>>> import numpy as np
>>> np.set_printoptions(precision=3, suppress=True, linewidth=200, sign=" ")
>>> def tidy(a):
...     return np.round(a, 3) + 0
... 
>>> X = np.load("run8.npy")
>>> X
array([[  2,  -3,   1,   2,   3],
       [ -2,   3,  -1,  -2,  -3],
       [ 10, -15,   5,  10,  15],
       [ 12, -18,   6,  12,  18],
       [ -4,   6,  -2,  -4,  -6]])
>>> r = np.linalg.matrix_rank(X)
>>> r
np.int64(1)
>>> ns = np.linalg.svd(X)[2][r:].T
>>> [int(np.linalg.matrix_rank(X[:i])) for i in range(1, len(X) + 1)]
[1, 1, 1, 1, 1]
>>> T = np.stack([X, -3 * X, X[::-1]])
>>> T.shape
(3, 5, 5)
>>> M2 = np.array([[3, 9], [-3, 6]])
>>> basis = np.array([[-3, 2, -1], [-1, -3, 1], [0, 2, 2]])
>>> M = np.kron(M2, basis)
>>> M
array([[ -9,   6,  -3, -27,  18,  -9],
       [ -3,  -9,   3,  -9, -27,   9],
       [  0,   6,   6,   0,  18,  18],
       [  9,  -6,   3, -18,  12,  -6],
       [  3,   9,  -3,  -6, -18,   6],
       [  0,  -6,  -6,   0,  12,  12]])
>>> r0, v = M[3], M[0]
>>> r0 @ r0
np.int64(630)
>>> r0 @ v
np.int64(630)
>>> pr = (r0 @ v) / (r0 @ r0) * r0
>>> np.outer(r0, v)
array([[ -81,   54,  -27, -243,  162,  -81],
       [  54,  -36,   18,  162, -108,   54],
       [ -27,   18,   -9,  -81,   54,  -27],
       [ 162, -108,   54,  486, -324,  162],
       [-108,   72,  -36, -324,  216, -108],
       [  54,  -36,   18,  162, -108,   54]])
>>> np.linalg.matrix_rank(np.outer(r0, v))
np.int64(1)
>>> tidy(np.linalg.norm(r0 + v) ** 2 + np.linalg.norm(r0 - v) ** 2)
np.float64(3780.0)
>>> v - pr
array([-18.,  12.,  -6.,  -9.,   6.,  -3.])
>>> np.count_nonzero(M)
np.int64(32)
>>> tidy(np.linalg.norm(M))
np.float64(66.746)
>>> M - M[0]
array([[  0,   0,   0,   0,   0,   0],
       [  6, -15,   6,  18, -45,  18],
       [  9,   0,   9,  27,   0,  27],
       [ 18, -12,   6,   9,  -6,   3],
       [ 12,   3,   0,  21, -36,  15],
       [  9, -12,  -3,  27,  -6,  21]])
>>> M.shape
(6, 6)
>>> np.abs(M).max()
np.int64(27)
>>> np.unravel_index(np.abs(M).argmax(), M.shape)
(np.int64(0), np.int64(3))
>>> C2 = M.T @ M
>>> tidy(np.linalg.eigvalsh(C2)[::-1])
array([ 2159.503,  1119.594,   608.683,   315.067,   163.347,    88.806])
>>> np.linalg.matrix_rank(C2)
np.int64(6)
>>> M2 = np.linalg.inv(M)
>>> np.allclose(M2, M.T)
False
>>> tidy(np.linalg.cond(M))
np.float64(4.931)
>>> (np.abs(M2) > 1e-9).astype(int)
array([[ 1,  1,  1,  1,  1,  1],
       [ 1,  1,  1,  1,  1,  1],
       [ 1,  1,  1,  1,  1,  1],
       [ 1,  1,  1,  1,  1,  1],
       [ 1,  1,  1,  1,  1,  1],
       [ 1,  1,  1,  1,  1,  1]])
>>> tidy(np.linalg.det(M) * np.linalg.det(M2))
np.float64(1.0)
>>> tidy(M @ M2)
array([[ 1.,  0.,  0.,  0.,  0.,  0.],
       [ 0.,  1.,  0.,  0.,  0.,  0.],
       [ 0.,  0.,  1.,  0.,  0.,  0.],
       [ 0.,  0.,  0.,  1.,  0.,  0.],
       [ 0.,  0.,  0.,  0.,  1.,  0.],
       [ 0.,  0.,  0.,  0.,  0.,  1.]])
>>> data = np.loadtxt("x.csv", delimiter=",")
>>> data
array([[-1.4, -1. ,  0.3,  0.7, -0.9, -2.4],
       [-1. ,  1.2,  1.6, -0.6, -1. ,  1.3],
       [-0.2, -1.3, -1.4,  0.3,  0.3,  0.3],
       [-0.3,  0. , -0.1,  0.4,  1.2, -1.2],
       [ 3.5, -8.5, -7. ,  4.5, -2.5, -0.5],
       [ 0.8, -0.2,  0. , -0.6, -1.1,  0.5],
       [ 0.3, -0.3, -0.6,  0.5,  1.6,  0.5],
       [-0.5,  0.2, -0.9, -1.2, -1.7, -0.6],
       [ 0.4, -1.2,  0. ,  1.6, -1.2, -0.5],
       [ 2.4,  0.6, -1.9,  0.1,  0.9,  0.2],
       [ 0.1,  1.9,  1.6, -0.1,  1.2, -1.5],
       [ 1.6,  1.8,  1.2, -0.8, -1.7,  1.7],
       [-0.4, -1.2,  0.4,  0.2,  0.2, -0.5],
       [ 0.3, -1.5, -1.8,  0.3,  0.1, -1.3],
       [ 0.7, -0.4,  0.5, -1.1,  0.9, -0.2],
       [ 0. , -0.6,  1.5,  0. ,  2.1,  2.3],
       [-1. , -0.4,  1.9, -0.4, -0.4, -1.2]])
>>> # row 4 is much longer than the rest
>>> idx = data[:, 1] > np.median(data[:, 1])
>>> r0 = data[idx].mean(axis=0) - data[~idx].mean(axis=0)
>>> ((data - data.mean(axis=0)) @ r0 > 0).astype(int)
array([ 0,  1,  0,  1,  0,  1,  1,  1,  0,  1,  1,  1,  0,  0,  1,  1,  1])
>>> idx.astype(int)
array([ 0,  1,  0,  1,  0,  1,  1,  1,  0,  1,  1,  1,  0,  0,  0,  0,  0])
>>> np.argsort(-np.abs(r0).round(6), kind="stable")
array([ 1,  3,  2,  5,  0,  4])
>>> tidy(r0)
array([ 0.214,  2.439,  0.735, -0.965,  0.081,  0.557])
